$ python -q
>>> import numpy as np
>>> np.set_printoptions(suppress=True, linewidth=120)
>>> M = np.load("test2.npy")
>>> print(M)
[[0. 1. 1.]
 [1. 0. 1.]
 [1. 1. 0.]]
>>> vals, evecs = np.linalg.eigh(M)
>>> print(np.round(np.linalg.eigvalsh(M @ M), 2))
[1. 1. 4.]
>>> print(np.round(evecs.T @ M @ evecs, 2) + 0)
[[-1.  0.  0.]
 [ 0. -1.  0.]
 [ 0.  0.  2.]]
>>> print(np.round(np.linalg.svd(M, compute_uv=False), 2))
[2. 1. 1.]
>>> print(np.round(np.linalg.eigvalsh(M + 4 * np.eye(3)), 2))
[3. 3. 6.]
>>> print(vals.round(2))
[-1. -1.  2.]
>>> T = np.stack([M, -3 * M, M[::-1]])
>>> print(np.round(np.linalg.norm(T, axis=(1, 2)), 2))
[2.45 7.35 2.45]
>>> print(np.linalg.matrix_rank(T))
[3 3 3]
>>> print(np.round(np.linalg.det(T), 2))
[  2. -54.  -2.]
>>> print(np.einsum("bij,cij->bc", T, T))
[[  6. -18.   4.]
 [-18.  54. -12.]
 [  4. -12.   6.]]
>>> print(T.shape)
(3, 3, 3)
>>> print(M.sum(axis=0))
[2. 2. 2.]
>>> print(np.trace(M @ M @ M) // 6)
1.0
>>> print(np.argwhere(np.triu(M)))
[[0 1]
 [0 2]
 [1 2]]
>>> Lm = np.diag(M.sum(axis=1)) - M
>>> print(np.linalg.matrix_rank(Lm))
2
>>> print(np.round(np.linalg.eigvalsh(Lm), 2) + 0)
[0. 3. 3.]
>>> print(round(np.linalg.det(Lm[1:, 1:])))
3
>>> print((np.linalg.eigvalsh(Lm) < 1e-8).sum())
1
>>> E = np.load("run3.npy")
>>> print(E)
[[-2  0  0]
 [-2  0  0]
 [ 1 -1 -1]]
>>> rank = np.linalg.matrix_rank(E)
>>> print(rank)
2
>>> ns = np.linalg.svd(E)[2][rank:].T
>>> print([int(np.linalg.matrix_rank(np.delete(E, i, axis=0))) for i in range(3)])
[2, 2, 1]
>>> print([int(np.linalg.matrix_rank(E[:, :j + 1])) for j in range(3)])
[1, 2, 2]
>>> print(np.round(ns @ ns.T, 2))
[[ 0.   0.   0. ]
 [ 0.   0.5 -0.5]
 [ 0.  -0.5  0.5]]
>>> print(np.allclose(E @ ns, 0))
True
>>> print([int(np.linalg.matrix_rank(E[:i])) for i in range(1, len(E) + 1)])
[1, 1, 2]
>>> print(np.linalg.matrix_rank(E.T @ E), np.linalg.matrix_rank(E @ E.T))
2 2
>>> w1 = np.array([[-1, -2, 2, 0, -1], [-2, 2, -1, 2, 2], [1, 2, 2, 2, 2]])
>>> coef = np.array([-2, -5, -1, -8, 0])
>>> H = np.maximum(E @ w1 + coef, 0)
>>> print((H > 0).astype(int))
[[0 0 0 0 1]
 [0 0 0 0 1]
 [0 0 0 0 0]]
>>> print(H)
[[0 0 0 0 2]
 [0 0 0 0 2]
 [0 0 0 0 0]]
>>> cent = np.array([[5, 1, 9], [1, 4, 7], [5, 7, 4], [2, 5, 8], [7, 2, 1]])
>>> print((H @ cent).round(6).argmax(axis=1))
[0 0 0]
>>> print(H @ cent)
[[14  4  2]
 [14  4  2]
 [ 0  0  0]]
>>> print(w1 @ cent)
[[ -4   3 -16]
 [  5  13  10]
 [ 35  37  49]]
